$ python -q
>>> import numpy as np
>>> from numpy import linalg as LA
>>> np.set_printoptions(suppress=True, linewidth=160)
>>> rng = np.random.default_rng(91078)
>>> m1 = (rng.random((5, 5)) < 0.3) + np.eye(5)
>>> m1 /= m1.sum(axis=1, keepdims=True)
>>> print(m1.round(2))
[[0.67 0.   0.   0.33 0.  ]
 [0.   0.67 0.   0.33 0.  ]
 [0.   0.   1.   0.   0.  ]
 [0.5  0.   0.   0.5  0.  ]
 [0.   0.5  0.   0.   0.5 ]]
>>> # 2 blocks once reordered
>>> out = np.array([[0, 4], [7, 9], [3, 0], [6, 8], [5, 6]])
>>> print(np.round(np.einsum("ik,kj->ji", m1, out), 2))
[[2.   6.67 3.   3.   6.  ]
 [5.33 8.67 0.   6.   7.5 ]]
>>> print(np.round(m1 @ out, 2))
[[2.   5.33]
 [6.67 8.67]
 [3.   0.  ]
 [3.   6.  ]
 [6.   7.5 ]]
>>> print(LA.matrix_rank(np.vstack([m1, out.T])))
5
>>> out @ m1
Traceback (most recent call last):
  File "<python-input-12>", line 1, in <module>
    out @ m1
    ~~~~^~~~
ValueError: matmul: Input operand 1 has a mismatch in its core dimension 0, with gufunc signature (n?,k),(k,m?)->(n?,m?) (size 5 is different from 2)
>>> print(np.round(out.T @ m1.T, 2))
[[2.   6.67 3.   3.   6.  ]
 [5.33 8.67 0.   6.   7.5 ]]
>>> print(np.round(np.einsum("ik,kj->ij", m1, out), 2))
[[2.   5.33]
 [6.67 8.67]
 [3.   0.  ]
 [3.   6.  ]
 [6.   7.5 ]]
>>> print(np.round(m1 @ m1, 2))
[[0.61 0.   0.   0.39 0.  ]
 [0.17 0.44 0.   0.39 0.  ]
 [0.   0.   1.   0.   0.  ]
 [0.58 0.   0.   0.42 0.  ]
 [0.   0.58 0.   0.17 0.25]]
>>> print(np.flatnonzero(LA.matrix_power((m1 != 0) + (m1.T != 0) + np.eye(5), 5)[4]))
[0 1 3 4]
>>> print(np.round(np.sort(LA.eigvals(m1).real), 2))
[0.17 0.5  0.67 1.   1.  ]
>>> arr = np.load("m.npy")
>>> print(arr)
[[15.07  4.98  9.94 -0.04 15.01 10.01  9.99]
 [-3.05 -0.99 -1.97  0.02 -2.99 -2.   -2.  ]
 [14.98  5.05  9.99  0.02 15.11  9.95 10.  ]]
>>> out = np.array([[-2, 3, -1],
...     [-2, 3, 0],
...     [-3, -1, -3],
...     [-3, 3, 3],
...     [3, 3, 1],
...     [2, 1, 3],
...     [1, 1, -2]])
>>> print(np.round(out.T @ arr.T, 2))
[[  5.24  -1.04   5.14]
 [115.12 -23.06 115.44]
 [-19.95   4.03 -19.93]]
>>> print(LA.matrix_rank(arr @ out))
3
>>> print(np.round(np.einsum("ij,ij->i", arr, arr), 2))
[776.01  31.1  777.02]
>>> print(np.round(arr @ out, 2))
[[  5.24 115.12 -19.95]
 [ -1.04 -23.06   4.03]
 [  5.14 115.44 -19.93]]
